In [1]: import numpy as np

In [2]: from numpy import linalg as LA

In [3]: np.set_printoptions(precision=2, suppress=True, linewidth=100, floatmode="fixed")

In [4]: W0 = np.load("w.npy")

In [5]: print(W0)
[[  7   8   1   5   4   6   5   4]
 [  9   0   9   0   5   4   5   2]
 [  9   0   4   1   3   1   7   9]
 [  8   8   1   7   3   2   4   6]
 [  8   8   6   6   3   9   7   6]
 [  4   8   6   8   7   6   5   3]
 [-11   8 -17   5  -6  -2  -5   0]]

In [6]: print(round(float(LA.norm(W0, 2) / LA.norm(W0)), 2))
0.83

In [7]: print(np.argsort(-LA.norm(W0, axis=0).round(6), kind="stable")[:3])
[0 2 1]

In [8]: print([round(float(x), 2) for x in LA.svd(W0, compute_uv=False)[:3]])
[38.68, 23.51, 9.63]

In [9]: print(LA.matrix_rank(W0, rtol=0.1))
4

In [10]: rank = LA.matrix_rank(W0)

In [11]: print(rank)
6

In [12]: ns = LA.svd(W0)[2][rank:].T

In [13]: print(LA.matrix_rank(W0.T @ W0), LA.matrix_rank(W0 @ W0.T))
6 6

In [14]: print([int(LA.matrix_rank(np.delete(W0, i, axis=0))) for i in range(7)])
[6, 6, 5, 5, 5, 5, 6]

In [15]: print(np.round(LA.svd(W0, compute_uv=False), 2) + 0)
[38.68 23.51  9.63  4.70  3.71  2.43  0.00]

In [16]: print(LA.matrix_rank(W0))
6

In [17]: print(W0.mean(axis=0))
[4.86 5.71 1.43 4.57 2.71 3.71 4.00 4.29]

In [18]: print(W0.shape)
(7, 8)

In [19]: print(np.diff(W0, axis=0))
[[  2  -8   8  -5   1  -2   0  -2]
 [  0   0  -5   1  -2  -3   2   7]
 [ -1   8  -3   6   0   1  -3  -3]
 [  0   0   5  -1   0   7   3   0]
 [ -4   0   0   2   4  -3  -2  -3]
 [-15   0 -23  -3 -13  -8 -10  -3]]

In [20]: print(W0.sum(axis=0))
[34 40 10 32 19 26 28 30]

In [21]: print(W0 - W0[0])
[[  0   0   0   0   0   0   0   0]
 [  2  -8   8  -5   1  -2   0  -2]
 [  2  -8   3  -4  -1  -5   2   5]
 [  1   0   0   2  -1  -4  -1   2]
 [  1   0   5   1  -1   3   2   2]
 [ -3   0   5   3   3   0   0  -1]
 [-18   0 -18   0 -10  -8 -10  -4]]

In [22]: print(np.count_nonzero(W0))
52

In [23]: Uu, sv, Vt = LA.svd(W0)

In [24]: evecs = Vt[:(sv > 1e-8).sum()]

In [25]: rng = np.random.default_rng(15651)

In [26]: vec = W0[5] + 3 * W0[4] + rng.integers(2) * np.eye(8)[7]

In [27]: print(vec)
[28.00 32.00 24.00 26.00 16.00 33.00 26.00 22.00]

In [28]: print(round(LA.norm(vec - evecs.T @ evecs @ vec), 2))
0.48

In [29]: print(LA.matrix_rank(np.vstack([W0, vec])))
7

In [30]: vec = np.array([-2, 0, -3, 1, -2, 0, 0, -3])

In [31]: print(np.einsum("ij,j->i", W0, vec))
[-32 -61 -62 -36 -52 -41  90]

In [32]: print(W0 * vec)
[[-14   0  -3   5  -8   0   0 -12]
 [-18   0 -27   0 -10   0   0  -6]
 [-18   0 -12   1  -6   0   0 -27]
 [-16   0  -3   7  -6   0   0 -18]
 [-16   0 -18   6  -6   0   0 -18]
 [ -8   0 -18   8 -14   0   0  -9]
 [ 22   0  51   5  12   0   0   0]]

In [33]: print(W0 @ vec)
[-32 -61 -62 -36 -52 -41  90]

In [34]: print(W0 @ (2 * vec))
[ -64 -122 -124  -72 -104  -82  180]

In [35]: data = np.load("data.npy")

In [36]: print(data)
[[ 1 -1  1 -1]
 [ 1  0  0  0]
 [ 1  1  1  1]]

In [37]: f, r1 = data[2], data[1]

In [38]: print(f @ r1)
1

In [39]: pr = (f @ r1) / (f @ f) * f

In [40]: print(round(LA.norm(f + r1) ** 2 + LA.norm(f - r1) ** 2, 2))
10.0

In [41]: Uu, sv, Vt = LA.svd(data, full_matrices=False)

In [42]: print(sv / sv[0])
[1.00 0.94 0.31]

In [43]: print(np.allclose(Uu * sv @ Vt, data))
True

In [44]: print(sv)
[2.14 2.00 0.66]

In [45]: print(np.round(Uu.T @ Uu, 2) + 0)
[[1.00 0.00 0.00]
 [0.00 1.00 0.00]
 [0.00 0.00 1.00]]

In [46]: print(np.round(Uu.T @ data @ Vt.T, 2) + 0)
[[2.14 0.00 0.00]
 [0.00 2.00 0.00]
 [0.00 0.00 0.66]]

In [47]: print(np.sqrt((sv ** 2).sum()), round(float(LA.norm(data)), 2))
3.0 3.0

In [48]: B = data / LA.norm(data, axis=1, keepdims=True)

In [49]: gram = B @ B.T

In [50]: print((gram - 2 * np.eye(3)).round(6).argmax(axis=1))
[1 0 1]

In [51]: print(round(np.degrees(np.arccos(np.clip(gram[1, 2], -1, 1))), 2))
60.0

In [52]: print(np.argwhere(np.triu(np.abs(gram) > 0.95, 1)))
[]

In [53]: print(gram)
[[1.00 0.50 0.00]
 [0.50 1.00 0.50]
 [0.00 0.50 1.00]]

In [54]: K = np.load("out17.npy")

In [55]: print(K)
[[ 0.90 -0.50 -2.30  0.10 -0.30 -0.70 -1.40]
 [-1.60  2.00  2.10 -1.10 -0.30  0.80 -0.90]
 [ 1.20 -3.00  0.90  0.30 -1.50  0.30 -0.10]
 [-2.20  9.50  0.50  0.30  0.80  0.60  0.20]
 [ 0.20  2.50 -0.70  1.40  0.80  1.80 -1.60]
 [ 1.10  0.50  0.90  1.70  0.30 -0.70  1.60]
 [-0.20  5.00 -1.00 -0.10  1.10 -0.70  1.20]]

In [56]: O, Rm = LA.qr(K)

In [57]: print(np.round(O.T @ O, 2) + 0)
[[1.00 0.00 0.00 0.00 0.00 0.00 0.00]
 [0.00 1.00 0.00 0.00 0.00 0.00 0.00]
 [0.00 0.00 1.00 0.00 0.00 0.00 0.00]
 [0.00 0.00 0.00 1.00 0.00 0.00 0.00]
 [0.00 0.00 0.00 0.00 1.00 0.00 0.00]
 [0.00 0.00 0.00 0.00 0.00 1.00 0.00]
 [0.00 0.00 0.00 0.00 0.00 0.00 1.00]]

In [58]: print(O @ Rm)
[[ 0.90 -0.50 -2.30  0.10 -0.30 -0.70 -1.40]
 [-1.60  2.00  2.10 -1.10 -0.30  0.80 -0.90]
 [ 1.20 -3.00  0.90  0.30 -1.50  0.30 -0.10]
 [-2.20  9.50  0.50  0.30  0.80  0.60  0.20]
 [ 0.20  2.50 -0.70  1.40  0.80  1.80 -1.60]
 [ 1.10  0.50  0.90  1.70  0.30 -0.70  1.60]
 [-0.20  5.00 -1.00 -0.10  1.10 -0.70  1.20]]

In [59]: print(O.shape, Rm.shape)
(7, 7) (7, 7)

In [60]: B = np.array([[3, 3], [2, 0], [0, 1], [0, 2], [2, 0], [0, 2], [0, 1]])

In [61]: print(np.einsum("ik,kj->ji", K, B))
[[ 1.10 -1.40 -5.40 14.00  7.20  4.90 11.60]
 [-2.20 -4.20  5.60 -4.10  4.70  7.80 -2.00]]

In [62]: print(LA.matrix_rank(np.vstack([K, B.T])))
7

In [63]: print(LA.matrix_rank(K @ B))
2

In [64]: print(np.einsum("ij,ij->i", K, K))
[ 8.90 13.72 13.69 96.47 15.18  8.30 29.19]

In [65]: print(np.einsum("ik,kj->ij", K, B))
[[ 1.10 -2.20]
 [-1.40 -4.20]
 [-5.40  5.60]
 [14.00 -4.10]
 [ 7.20  4.70]
 [ 4.90  7.80]
 [11.60 -2.00]]

In [66]: print(np.vstack([K, B.T]).shape)
(9, 7)

In [67]: print(B.T @ K.T)
[[ 1.10 -1.40 -5.40 14.00  7.20  4.90 11.60]
 [-2.20 -4.20  5.60 -4.10  4.70  7.80 -2.00]]

In [68]: m1 = np.loadtxt("m.csv", delimiter=",")

In [69]: print(m1)
[[-6.00  0.00  3.00]
 [-6.00 -3.00  6.00]
 [-6.00 -6.00  9.00]]

In [70]: Uu, sv, Vt = LA.svd(m1)

In [71]: print(np.argmax(sv[:-1] / (sv[1:] + 1e-6)) + 1)
2

In [72]: B = Uu[:, :2] @ np.diag(sv[:2]) @ Vt[:2]

In [73]: print(round(float(LA.norm(m1 - B) / LA.norm(m1)), 2))
0.0

In [74]: print(LA.matrix_rank(B))
2

In [75]: print(LA.matrix_rank(m1, rtol=0.05))
2

In [76]: print(round(float(LA.norm(m1 - B, 2)), 2), round(sv[2], 2))
0.0 0.0

In [77]: print(B.round(2) + 0)
[[-6.00  0.00  3.00]
 [-6.00 -3.00  6.00]
 [-6.00 -6.00  9.00]]

In [78]: proj = np.triu(np.array([[-5, -8, 2], [7, -1, -2], [-6, 4, 3]]), 1) + np.eye(3)

In [79]: B = proj @ m1 @ LA.inv(proj)

In [80]: print(np.trace(B), np.trace(m1))
0.0 0.0

In [81]: def softmax(z):
    ...:     e = np.exp(z - z.max(axis=-1, keepdims=True))
    ...:     return e / e.sum(axis=-1, keepdims=True)
    ...: 

In [82]: print(softmax(m1).sum(axis=1))
[1.00 1.00 1.00]

In [83]: print(np.round(softmax(m1[1]), 2) + 0)
[0.00 0.00 1.00]

In [84]: att = m1 @ m1.T / np.sqrt(3)

In [85]: print(softmax(att)[1] @ m1)
[-6.00 -6.00  9.00]

In [86]: print(softmax(att).round(6).argmax(axis=1))
[2 2 2]

In [87]: f = np.array([2, 2, -4, 0])

In [88]: r1 = np.array([-2, 2, 0])

In [89]: X = f[:, None] + r1[None, :]

In [90]: print(X)
[[ 0  4  2]
 [ 0  4  2]
 [-6 -2 -4]
 [-2  2  0]]

In [91]: print(round(LA.det(m1), 2))
0.0

In [92]: print(np.round(np.abs(LA.eigvals(m1)).max(), 2))
3.0

In [93]: print((m1 - m1.T) / 2)
[[ 0.00  3.00  4.50]
 [-3.00  0.00  6.00]
 [-4.50 -6.00  0.00]]

In [94]: print(np.trace(m1))
0.0

In [95]: print((m1 + m1.T) / 2)
[[-6.00 -3.00 -1.50]
 [-3.00 -3.00  0.00]
 [-1.50  0.00  9.00]]
